In [1]: import numpy as np

In [2]: np.set_printoptions(suppress=True, linewidth=120)

In [3]: rd = lambda a: np.round(a, 2) + 0

In [4]: data = np.array([[-1, 0, 0, 0], [0, 1, 0, 0], [0, 0, 0, -1], [0, 0, -1, 0]])

In [5]: x = np.array([-2, 2, 5, 3])

In [6]: 4 - np.linalg.matrix_rank(data - np.eye(4), tol=1e-8)
Out[6]: np.int64(2)

In [7]: data.T @ (data @ x)
Out[7]: array([-2,  2,  5,  3])

In [8]: rd(np.linalg.det(data))
Out[8]: np.float64(1.0)

In [9]: F = np.load("mat.npy")

In [10]: F
Out[10]: 
array([[ 0.,  0.,  0.,  0.],
       [ 0.,  0., -1., -1.],
       [ 0., -1.,  0., -1.],
       [ 0., -1., -1.,  0.]])

In [11]: rd(np.linalg.eigvalsh(F).min())
Out[11]: np.float64(-2.0)

In [12]: try:
    ...:     np.linalg.cholesky(F)
    ...: except np.linalg.LinAlgError as e:
    ...:     print(repr(e))
    ...: 
LinAlgError('Matrix is not positive definite')

In [13]: ev, vecs = np.linalg.eigh(F)

In [14]: x = np.array([9, -6, -4, 9])

In [15]: rd(vecs * np.maximum(ev, 0) @ vecs.T)
Out[15]: 
array([[ 0.  ,  0.  ,  0.  ,  0.  ],
       [ 0.  ,  0.67, -0.33, -0.33],
       [ 0.  , -0.33,  0.67, -0.33],
       [ 0.  , -0.33, -0.33,  0.67]])

In [16]: arr = np.array([[0.3, 0.5, 0.2, 1.5, -0.4],
    ...:     [0.1, 9.5, -0.3, 1.3, 1.1],
    ...:     [1.2, -3.0, -1.3, 1.4, -0.1],
    ...:     [-0.5, 11.0, -1.0, 0.7, 1.4],
    ...:     [0.6, -1.5, -0.9, 0.8, 0.9]])

In [17]: O = arr.astype(float).copy()

In [18]: for j in range(5):
    ...:     O[:, j] -= O[:, :j] @ (O[:, :j].T @ O[:, j])
    ...:     O[:, j] /= np.linalg.norm(O[:, j])
    ...: 

In [19]: rd(O.T @ O)
Out[19]: 
array([[1., 0., 0., 0., 0.],
       [0., 1., 0., 0., 0.],
       [0., 0., 1., 0., 0.],
       [0., 0., 0., 1., 0.],
       [0., 0., 0., 0., 1.]])

In [20]: x = np.array([0, 0, 2, 1, 2])

In [21]: target = arr @ x

In [22]: b, lr = np.zeros(5), 1 / np.linalg.norm(arr, 2) ** 2

In [23]: for i in range(200):
    ...:     b -= lr * arr.T @ (arr @ b - target)
    ...:     if i % 50 == 0: print(i, round(np.linalg.norm(arr @ b - target), 2))
    ...: 
0 2.05
50 1.77
100 1.58
150 1.44

In [24]: rd(b)
Out[24]: array([0.04, 0.16, 0.73, 0.53, 0.44])
